In [1]: import numpy as np

In [2]: from numpy import linalg as LA

In [3]: np.set_printoptions(precision=3, suppress=True, linewidth=200, sign=" ")

In [4]: m1 = np.load("w.npy")

In [5]: print(m1)
[[ 8.775 -3.524  3.253]
 [-7.585 -1.31  -6.384]
 [-7.346  6.772  0.411]
 [ 2.122  6.776  7.042]
 [ 2.19  -8.241 -5.225]
 [-3.164  8.301  4.592]
 [ 8.551 -1.127  5.061]
 [ 6.668 -7.33  -1.343]
 [ 2.69  -8.285 -4.911]
 [-6.84  -2.512 -6.848]
 [-5.937  7.742  2.192]
 [-3.058 -6.201 -7.225]
 [-8.42   5.123 -1.693]
 [-5.493  7.924  2.653]
 [-1.804 -6.949 -6.961]]

In [6]: rank = LA.matrix_rank(m1)

In [7]: print(rank)
2

In [8]: null = LA.svd(m1)[2][rank:].T

In [9]: print(null @ null.T)
[[ 0.227  0.265 -0.324]
 [ 0.265  0.311 -0.379]
 [-0.324 -0.379  0.462]]

In [10]: print(np.round(m1 @ null, 3) + 0)
[[ 0.]
 [ 0.]
 [ 0.]
 [ 0.]
 [ 0.]
 [ 0.]
 [ 0.]
 [ 0.]
 [ 0.]
 [ 0.]
 [ 0.]
 [ 0.]
 [ 0.]
 [ 0.]
 [ 0.]]

In [11]: print(LA.matrix_rank(m1.T @ m1), LA.matrix_rank(m1 @ m1.T))
2 2

In [12]: F = np.load("block1.npy")

In [13]: print(F)
[[ 41  15  37  18  27  33  28  32  20  20  30  36  22]
 [ 15  28  23  18  24  30   7  13  17  15  20  17  22]
 [ 37  23  42  17  26  38  22  26  22  17  36  31  29]
 [ 18  18  17  28  28  27  19  21  19  20  13  28  15]
 [ 27  24  26  28  37  33  19  27  19  20  19  28  24]
 [ 33  30  38  27  33  47  25  29  30  26  35  36  29]
 [ 28   7  22  19  19  25  29  29  18  19  18  33  11]
 [ 32  13  26  21  27  29  29  35  17  19  19  33  17]
 [ 20  17  22  19  19  30  18  17  22  20  22  26  15]
 [ 20  15  17  20  20  26  19  19  20  23  16  28  10]
 [ 30  20  36  13  19  35  18  19  22  16  34  26  24]
 [ 36  17  31  28  28  36  33  33  26  28  26  46  16]
 [ 22  22  29  15  24  29  11  17  15  10  24  16  26]]

In [14]: w, V = LA.eigh(F)

In [15]: print(np.round(LA.svd(F, compute_uv=False), 3) + 0)
[ 321.928   45.9     34.499   20.172    6.143    4.808    3.588    0.964    0.       0.       0.       0.       0.   ]

In [16]: print(np.unique(w.round(6) + 0, return_counts=True)[1])
[ 5  1  1  1  1  1  1  1  1]

In [17]: print(w.round(3) + 0)
[   0.       0.       0.       0.       0.       0.964    3.588    4.808    6.143   20.172   34.499   45.9    321.928]
